% python3 -q
>>> import numpy as np
>>> import numpy.linalg as la
>>> np.set_printoptions(precision=2, suppress=True, linewidth=200, floatmode="fixed")
>>> F = np.load("run16.npy")
>>> F
array([[ -1,  -5, -10,  -5,   1,   2,   4,   5],
       [ -3,  -2,  -4,  -2,  -3,  -4,   0,   4],
       [  4,  -2,  -4,  -3,  -4,  -1,   3,  -4],
       [ -3,   2,   4,   0,   4,  -1,  -4,   3]])
>>> M2 = F / np.sqrt((F ** 2).mean(axis=1, keepdims=True))
>>> la.norm(M2, axis=1)
array([2.83, 2.83, 2.83, 2.83])
>>> la.matrix_rank(F - F.mean(axis=1, keepdims=True))
np.int64(4)
>>> G = F.T @ F
>>> G
array([[ 35,  -3,  -6,  -1, -20,   9,  20, -42],
       [ -3,  37,  74,  35,  17,  -2, -34, -19],
       [ -6,  74, 148,  70,  34,  -4, -68, -38],
       [ -1,  35,  70,  38,  13,   1, -29, -21],
       [-20,  17,  34,  13,  42,  14, -24,  21],
       [  9,  -2,  -4,   1,  14,  22,   9,  -5],
       [ 20, -34, -68, -29, -24,   9,  41,  -4],
       [-42, -19, -38, -21,  21,  -5,  -4,  66]])
>>> np.round(la.eigvalsh(G)[::-1], 2) + 0
array([267.62, 115.16,  39.45,   6.77,   0.00,   0.00,   0.00,   0.00])
>>> la.svd(F, compute_uv=False) ** 2
array([267.62, 115.16,  39.45,   6.77])
>>> vals, vecs = la.eigh(G)
>>> vec = np.array([-1, 1, -2, 0, 1, 1, -1, 1])
>>> np.abs(G).sum(axis=1).max(), round(float(np.abs(vals).max()), 2)
(np.int64(442), 267.62)
>>> vecs * np.maximum(vals, 0) @ vecs.T
array([[ 35.00,  -3.00,  -6.00,  -1.00, -20.00,   9.00,  20.00, -42.00],
       [ -3.00,  37.00,  74.00,  35.00,  17.00,  -2.00, -34.00, -19.00],
       [ -6.00,  74.00, 148.00,  70.00,  34.00,  -4.00, -68.00, -38.00],
       [ -1.00,  35.00,  70.00,  38.00,  13.00,   1.00, -29.00, -21.00],
       [-20.00,  17.00,  34.00,  13.00,  42.00,  14.00, -24.00,  21.00],
       [  9.00,  -2.00,  -4.00,   1.00,  14.00,  22.00,   9.00,  -5.00],
       [ 20.00, -34.00, -68.00, -29.00, -24.00,   9.00,  41.00,  -4.00],
       [-42.00, -19.00, -38.00, -21.00,  21.00,  -5.00,  -4.00,  66.00]])
>>> (np.sign(vecs[:, -1].round(6)) == np.sign(vecs[0, -1].round(6))).astype(int)
array([1, 0, 0, 0, 0, 1, 1, 1])
>>> vec @ G @ vec
np.int64(585)
